% ipython --no-banner

In [1]: import numpy as np

In [2]: np.set_printoptions(suppress=True, linewidth=120)

In [3]: K = np.load("test5.npy")

In [4]: K
Out[4]: 
array([[ 1.6,  1.7,  0.5],
       [ 0.1,  0.5, -1.5],
       [ 0.4,  0.3,  0.4],
       [ 0.4,  0.7, -0.7]])

In [5]: vec = np.array([3, 3, 0])

In [6]: a = np.maximum(K @ vec, 0)

In [7]: np.maximum(K @ (3 * vec), 0)
Out[7]: array([29.7,  5.4,  6.3,  9.9])

In [8]: K * (a > 1e-9)[:, None]
Out[8]: 
array([[ 1.6,  1.7,  0.5],
       [ 0.1,  0.5, -1.5],
       [ 0.4,  0.3,  0.4],
       [ 0.4,  0.7, -0.7]])

In [9]: np.round(np.tanh(K @ vec), 2)
Out[9]: array([1.  , 0.95, 0.97, 1.  ])

In [10]: np.flatnonzero(a > 1e-9)
Out[10]: array([0, 1, 2, 3])

In [11]: round(np.linalg.norm(K, 2) / np.linalg.norm(K), 2)
Out[11]: np.float64(0.82)

In [12]: np.linalg.cond(K) > 100
Out[12]: np.False_

In [13]: np.linalg.matrix_rank(K, rtol=0.1)
Out[13]: np.int64(2)

In [14]: U, sv, vt = np.linalg.svd(K)

In [15]: sv.round(2)
Out[15]: array([2.55, 1.8 , 0.05])

In [16]: np.argmax(sv[:-1] / (sv[1:] + 1e-6)) + 1
Out[16]: np.int64(2)

In [17]: A2 = U[:, :2] @ np.diag(sv[:2]) @ vt[:2]

In [18]: np.linalg.matrix_rank(A2)
Out[18]: np.int64(2)

In [19]: np.round(np.linalg.norm(K - A2, 2), 2), round(float(sv[2]), 2)
Out[19]: (np.float64(0.05), 0.05)

In [20]: round(float(np.linalg.norm(K - A2) / np.linalg.norm(K)), 2)
Out[20]: 0.02

In [21]: np.linalg.matrix_rank(K, rtol=0.05)
Out[21]: np.int64(2)

In [22]: A = np.load("w.npy")

In [23]: A
Out[23]: 
array([[1.  , 0.7 , 0.49, 0.34],
       [0.7 , 1.  , 0.7 , 0.49],
       [0.49, 0.7 , 1.  , 0.7 ],
       [0.34, 0.49, 0.7 , 1.  ]])

In [24]: L = np.linalg.cholesky(A)

In [25]: np.round(L @ L.T, 2)
Out[25]: 
array([[1.  , 0.7 , 0.49, 0.34],
       [0.7 , 1.  , 0.7 , 0.49],
       [0.49, 0.7 , 1.  , 0.7 ],
       [0.34, 0.49, 0.7 , 1.  ]])

In [26]: A / np.sqrt(np.outer(np.diag(A), np.diag(A)))
Out[26]: 
array([[1.  , 0.7 , 0.49, 0.34],
       [0.7 , 1.  , 0.7 , 0.49],
       [0.49, 0.7 , 1.  , 0.7 ],
       [0.34, 0.49, 0.7 , 1.  ]])

In [27]: np.round(np.diag(L) ** 2, 2)
Out[27]: array([1.  , 0.51, 0.51, 0.51])

In [28]: np.linalg.eigvalsh(A).min() > 0
Out[28]: np.True_

In [29]: F = np.load("arr.npy")

In [30]: F
Out[30]: 
array([[0, 0, 6],
       [1, 0, 2],
       [0, 0, 3],
       [4, 0, 1],
       [0, 0, 6],
       [0, 0, 5],
       [0, 0, 6],
       [0, 0, 5],
       [4, 0, 1],
       [0, 0, 5],
       [0, 0, 4],
       [0, 0, 3],
       [0, 0, 5],
       [0, 0, 3],
       [0, 0, 4],
       [0, 0, 3],
       [7, 1, 0],
       [1, 0, 2],
       [0, 0, 4],
       [0, 0, 6],
       [0, 0, 3],
       [7, 1, 0],
       [0, 0, 3],
       [0, 0, 3],
       [0, 0, 5]])

In [31]: vec = np.array([1, 1, 0])

In [32]: np.einsum("ij,j->i", K, vec)
Out[32]: array([3.3, 0.6, 0.7, 1.1])

In [33]: np.sign((K @ vec).round(6))
Out[33]: array([1., 1., 1., 1.])

In [34]: K @ (2 * vec)
Out[34]: array([6.6, 1.2, 1.4, 2.2])

In [35]: K @ vec
Out[35]: array([3.3, 0.6, 0.7, 1.1])

In [36]: np.round(K @ np.ones(3), 2)
Out[36]: array([ 3.8, -0.9,  1.1,  0.4])

In [37]: (K @ vec).argmax()
Out[37]: np.int64(0)

In [38]: K @ np.eye(3)[1]
Out[38]: array([1.7, 0.5, 0.3, 0.7])

In [39]: Xs = F - F.mean(axis=0)

In [40]: U, sv, vt = np.linalg.svd(Xs, full_matrices=False)

In [41]: np.round(Xs.mean(axis=0), 2) + 0
Out[41]: array([0., 0., 0.])

In [42]: round((sv ** 2).sum() ** 2 / (sv ** 4).sum(), 2)
Out[42]: np.float64(1.25)

In [43]: np.abs(vt[0]).argmax()
Out[43]: np.int64(0)

In [44]: sv.round(2)
Out[44]: array([13.02,  4.58,  0.68])

In [45]: np.linalg.matrix_rank(Xs)
Out[45]: np.int64(3)

In [46]: np.round(vt[0] * np.sign(vt[0, np.abs(vt[0]).argmax()]), 2)
Out[46]: array([ 0.77,  0.08, -0.63])

In [47]: np.round(sv ** 2 / (sv ** 2).sum(), 2) + 0
Out[47]: array([0.89, 0.11, 0.  ])

In [48]: A2 = F / np.linalg.norm(F, axis=1, keepdims=True)

In [49]: G = A2 @ A2.T

In [50]: np.round(np.linalg.norm(A2, axis=1), 2)
Out[50]: array([1., 1., 1., 1., 1., 1., 1., 1., 1., 1., 1., 1., 1., 1., 1., 1., 1., 1., 1., 1., 1., 1., 1., 1., 1.])

In [51]: G[19].round(2)
Out[51]: 
array([1.  , 0.89, 1.  , 0.24, 1.  , 1.  , 1.  , 1.  , 0.24, 1.  , 1.  , 1.  , 1.  , 1.  , 1.  , 1.  , 0.  , 0.89,
       1.  , 1.  , 1.  , 0.  , 1.  , 1.  , 1.  ])

In [52]: A2 = np.array([[1, 3, -3], [0, -1, 0], [3, 3, 3]])

In [53]: np.einsum("ij,ij->i", F, F)
Out[53]: array([36,  5,  9, 17, 36, 25, 36, 25, 17, 25, 16,  9, 25,  9, 16,  9, 50,  5, 16, 36,  9, 50,  9,  9, 25])

In [54]: np.vstack([F, A2.T]).shape
Out[54]: (28, 3)

In [55]: np.einsum("ij->j", F)
Out[55]: array([24,  2, 88])

In [56]: W0 = np.array([[1.82, -1.73, -1.64],
    ...:     [2.13, 1.42, -1.57],
    ...:     [2.45, -1.71, 0.25],
    ...:     [-0.02, -2.39, 1.81],
    ...:     [0.38, -2.45, 1.69],
    ...:     [2.42, -1.77, 0.0],
    ...:     [-0.59, -0.43, 2.91],
    ...:     [1.37, 0.54, -2.61],
    ...:     [-1.76, 1.32, 2.04],
    ...:     [0.14, -2.82, 1.01],
    ...:     [-0.2, -2.69, -1.3],
    ...:     [-2.4, -1.79, 0.0],
    ...:     [-2.87, 0.34, 0.79],
    ...:     [-2.08, -1.67, 1.38]])

In [57]: lab = W0[:, 1] > np.median(W0[:, 1])

In [58]: r0 = W0[lab].mean(axis=0) - W0[~lab].mean(axis=0)

In [59]: round((((W0 - W0.mean(axis=0)) @ r0 > 0) == lab).mean(), 2)
Out[59]: np.float64(0.93)

In [60]: lab.astype(int)
Out[60]: array([0, 1, 1, 0, 0, 0, 1, 1, 1, 0, 0, 0, 1, 1])

In [61]: ((W0 - W0.mean(axis=0)) @ r0 > 0).astype(int)
Out[61]: array([0, 1, 0, 0, 0, 0, 1, 1, 1, 0, 0, 0, 1, 1])

In [62]: r0.round(2)
Out[62]: array([-0.5 ,  2.21,  0.23])

In [63]: A2 = W0 / np.linalg.norm(W0, axis=1)
---------------------------------------------------------------------------
ValueError                                Traceback (most recent call last)
Cell In[63], line 1
----> 1 A2 = W0 / np.linalg.norm(W0, axis=1)

ValueError: operands could not be broadcast together with shapes (14,3) (14,) 

In [64]: A2 = W0 / np.linalg.norm(W0, axis=1, keepdims=True)

In [65]: G = A2 @ A2.T

In [66]: np.argwhere(np.triu(np.abs(G) > 0.95, 1))
Out[66]: 
array([[ 0,  8],
       [ 1, 13],
       [ 2,  5],
       [ 3,  4],
       [ 3,  9],
       [ 4,  9],
       [ 6,  7]])

In [67]: round(float(np.degrees(np.arccos(np.clip(G[3, 10], -1, 1)))), 2)
Out[67]: 62.97

In [68]: vec = np.array([-2, 8, 8])

In [69]: np.sign((W0 @ vec).round(6))
Out[69]: array([-1., -1., -1., -1., -1., -1.,  1., -1.,  1., -1., -1., -1.,  1.,  1.])

In [70]: ang = np.radians(30)

In [71]: r_ = np.eye(3)

In [72]: r_[0, 0] = r_[2, 2] = np.cos(ang)

In [73]: r_[0, 2], r_[2, 0] = -np.sin(ang), np.sin(ang)

In [74]: r_.round(2)
Out[74]: 
array([[ 0.87,  0.  , -0.5 ],
       [ 0.  ,  1.  ,  0.  ],
       [ 0.5 ,  0.  ,  0.87]])

In [75]: A2 = K @ r_.T

In [76]: np.round(np.linalg.svd(K, compute_uv=False), 2), np.round(np.linalg.svd(A2, compute_uv=False), 2)
Out[76]: (array([2.55, 1.8 , 0.05]), array([2.55, 1.8 , 0.05]))

In [77]: round(np.linalg.det(r_), 2), round(np.trace(r_), 2)
Out[77]: (np.float64(1.0), np.float64(2.73))

In [78]: A2.round(2)
Out[78]: 
array([[ 1.14,  1.7 ,  1.23],
       [ 0.84,  0.5 , -1.25],
       [ 0.15,  0.3 ,  0.55],
       [ 0.7 ,  0.7 , -0.41]])
